$ python3 -q
>>> import numpy as np
>>> np.set_printoptions(precision=2, suppress=True, linewidth=100)
>>> sig = 20 * 0.7 ** np.arange(5)
>>> q, _ = np.linalg.qr(np.array([[1.5, 0.5, -0.4, -0.3, -0.4],
...     [0.7, 0.4, -0.2, -0.3, -1.4],
...     [-1.7, 0.8, 0.4, 1.5, 0.6],
...     [1.1, 1.2, 0.6, 1.0, 0.0],
...     [-0.8, 1.1, -1.3, 0.6, -0.1]]))
>>> rng = np.random.default_rng(191)
>>> F = rng.normal(size=(32, 5)) * sig @ q
>>> F
array([[  2.32,  -7.45,   3.72,  -6.82,  17.56],
       [ 12.02,   2.14,  -3.5 ,   8.22, -16.8 ],
       [  3.94,  20.96,   3.52,  -1.91, -25.82],
       [  9.3 ,  -9.79,  -9.2 ,   0.01,   0.81],
       [ 11.94,   8.42,   2.82,   6.41,  -0.35],
       [-17.53,  -1.05,   4.21,  -2.95,  -5.2 ],
       [  0.25,  -2.03,  -6.82,   9.31,   6.19],
       [ 15.02,   2.88,  -2.9 ,   8.27,  -7.84],
       [-11.03,   1.22,   4.63,   1.51,  20.18],
       [ 36.62,  11.11, -13.38, -12.92, -11.03],
       [ -0.73,   9.75,  -5.32,   5.16, -35.1 ],
       [-12.58,   1.25,   7.58, -15.99,  22.36],
       [ -9.46,   1.75,  -7.25,  -7.05,  10.91],
       [ -8.09,   4.84,  -3.92,  -3.7 ,  -5.87],
       [ 21.58,   9.12, -17.46,   9.76, -23.24],
       [  6.91,   3.58,  -9.59,   1.  ,  -9.34],
       [  4.27,   8.97,  12.52,  -5.49,   6.34],
       [ -4.09,   3.26,   3.01,  -5.61,  -3.45],
       [  3.99,   4.55, -10.7 ,   9.9 ,  -2.46],
       [-12.  ,   2.32,  10.05,  -5.06,  -8.88],
       [  2.79,  -1.57,  -8.42,  15.36, -22.42],
       [  5.23,  -0.55,  -0.5 ,   1.6 , -17.78],
       [ 10.79,  10.63,  -7.71,   4.19, -13.35],
       [-10.53,  12.64,  -1.63,  -0.71,  -8.3 ],
       [ -2.  ,   0.5 ,   7.5 , -13.27,  -4.44],
       [-14.35,  -9.81,  -3.56,  -9.6 ,  19.72],
       [ 15.87,   2.63,   0.83,  10.23,   8.73],
       [  4.26,   1.77,  -5.41,  -2.13, -20.02],
       [  6.39,  -6.63,   5.01,  11.16,  13.59],
       [ -9.87, -11.18,  -0.2 ,  12.9 ,   6.24],
       [-11.63,   6.64,   6.58,  12.18,   8.83],
       [ 14.38,  17.09,  -8.94,  13.97, -10.84]])
>>> Ac = F - F.mean(axis=0)
>>> evecs = np.linalg.svd(Ac)[2][:1]
>>> Y = Ac - Ac @ evecs.T @ evecs
>>> (Ac @ evecs.T).std(axis=0)
array([16.94])
>>> np.linalg.norm(Y, axis=1).round(6).argmax()
np.int64(9)
>>> Y.std(axis=0)
array([8.3 , 5.99, 5.66, 7.91, 6.03])
>>> m1 = np.array([[4, 5, -8, 3], [3, 4, 5, -8], [-8, 3, 4, 5], [5, -8, 3, 4]])
>>> m1
array([[ 4,  5, -8,  3],
       [ 3,  4,  5, -8],
       [-8,  3,  4,  5],
       [ 5, -8,  3,  4]])
>>> np.fft.fft(m1[0])
array([  4.+0.j,  12.-2.j, -12.+0.j,  12.+2.j])
>>> (m1 @ m1)[0]
array([110,  -8, -30, -56])
>>> m1 @ np.ones(4)
array([4., 4., 4., 4.])
>>> M = np.array([[4.0, 1.0, 0.0, 0.0],
...     [0.0, 4.0, 1.0, 0.0],
...     [0.0, 0.0, 4.0, 1.0],
...     [0.0, 0.0, 0.0, 4.0]])
>>> # triangular, det is the product of the diagonal
>>> vals, evecs = np.linalg.eig(M)
>>> np.prod(vals)
np.float64(256.0)
>>> M @ evecs[:, 0] - vals[0] * evecs[:, 0]
array([0., 0., 0., 0.])
>>> np.sort(np.linalg.eigvals(M.T))
array([4., 4., 4., 4.])
>>> np.linalg.norm(M, axis=0)
array([4.  , 4.12, 4.12, 4.12])
>>> round(np.linalg.norm(M, 2), 2)
np.float64(4.83)
>>> data = np.vander(np.arange(4) - 1, 3, increasing=True)
>>> data
array([[ 1, -1,  1],
       [ 1,  0,  0],
       [ 1,  1,  1],
       [ 1,  2,  4]])
>>> proj = data @ np.linalg.solve(data.T @ data, data.T)
>>> np.round((np.eye(4) - proj) @ data, 2) + 0
array([[0., 0., 0.],
       [0., 0., 0.],
       [0., 0., 0.],
       [0., 0., 0.]])
>>> np.linalg.matrix_rank(np.eye(4) - proj)
np.int64(1)
>>> Y = np.array([[9, -4, 4], [2, 2, 1], [7, -7, 3]])
>>> data @ Y
array([[ 14, -13,   6],
       [  9,  -4,   4],
       [ 18,  -9,   8],
       [ 41, -28,  18]])
>>> np.linalg.matrix_rank(data @ Y)
np.int64(3)
>>> np.vstack([data, Y.T]).shape
(7, 3)
>>> np.einsum("ik,kj->ji", data, Y)
array([[ 14,   9,  18,  41],
       [-13,  -4,  -9, -28],
       [  6,   4,   8,  18]])
>>> np.einsum("ik,kj->ij", data, Y)
array([[ 14, -13,   6],
       [  9,  -4,   4],
       [ 18,  -9,   8],
       [ 41, -28,  18]])
>>> Y @ data
Traceback (most recent call last):
  File "<python-input-37>", line 1, in <module>
    Y @ data
    ~~^~~~~~
ValueError: matmul: Input operand 1 has a mismatch in its core dimension 0, with gufunc signature (n?,k),(k,m?)->(n?,m?) (size 4 is different from 3)
>>> np.einsum("ij->j", data)
array([4, 2, 6])
>>> q, Rm = np.linalg.qr(data)
>>> np.allclose(Rm.T @ Rm, data.T @ data)
True
>>> np.abs(np.diag(Rm))
array([2.  , 2.24, 2.  ])
>>> np.trace(q @ q.T)
np.float64(3.0)
>>> q
array([[-0.5 ,  0.67,  0.5 ],
       [-0.5 ,  0.22, -0.5 ],
       [-0.5 , -0.22, -0.5 ],
       [-0.5 , -0.67,  0.5 ]])
>>> np.round(q.T @ q, 2) + 0
array([[1., 0., 0.],
       [0., 1., 0.],
       [0., 0., 1.]])
>>> Rm
array([[-2.  , -1.  , -3.  ],
       [ 0.  , -2.24, -2.24],
       [ 0.  ,  0.  ,  2.  ]])
>>> x = np.array([0, 5, 3])
>>> target = data @ x
>>> np.round(np.linalg.pinv(data) @ data, 2) + 0
array([[1., 0., 0.],
       [0., 1., 0.],
       [0., 0., 1.]])
>>> try:
...     np.linalg.solve(data, target)
... except np.linalg.LinAlgError as e:
...     print(repr(e))
... 
LinAlgError('Last 2 dimensions of the array must be square')
>>> target
array([-2,  0,  8, 22])
>>> np.round(np.linalg.solve(data.T @ data, data.T @ target), 2) + 0
array([0., 5., 3.])
>>> target = target + 0.1 * rng.normal(size=4)
>>> target
array([-1.96,  0.03,  8.14, 21.93])
>>> b, *_ = np.linalg.lstsq(data, target)
>>> b
array([0.09, 5.03, 2.95])
>>> b.round()
array([0., 5., 3.])
>>> np.round(data.T @ (target - data @ b), 2) + 0
array([0., 0., 0.])
>>> f = np.array([-2, 0, 3, -1, 0])
>>> J = 3 * np.eye(5) + np.outer(f, f)
>>> J
array([[ 7.,  0., -6.,  2.,  0.],
       [ 0.,  3.,  0.,  0.,  0.],
       [-6.,  0., 12., -3.,  0.],
       [ 2.,  0., -3.,  4.,  0.],
       [ 0.,  0.,  0.,  0.,  3.]])
>>> round(np.linalg.det(J), 2)
np.float64(1377.0)
>>> np.sort(np.linalg.eigvals(J).real)
array([ 3.,  3.,  3.,  3., 17.])
>>> J @ J
array([[  89.,    0., -120.,   40.,    0.],
       [   0.,    9.,    0.,    0.,    0.],
       [-120.,    0.,  189.,  -60.,    0.],
       [  40.,    0.,  -60.,   29.,    0.],
       [   0.,    0.,    0.,    0.,    9.]])
>>> (J != 0).astype(int)
array([[1, 0, 1, 1, 0],
       [0, 1, 0, 0, 0],
       [1, 0, 1, 1, 0],
       [1, 0, 1, 1, 0],
       [0, 0, 0, 0, 1]])
>>> np.flatnonzero(np.linalg.matrix_power((J != 0) + (J.T != 0) + np.eye(5), 5)[4])
array([4])
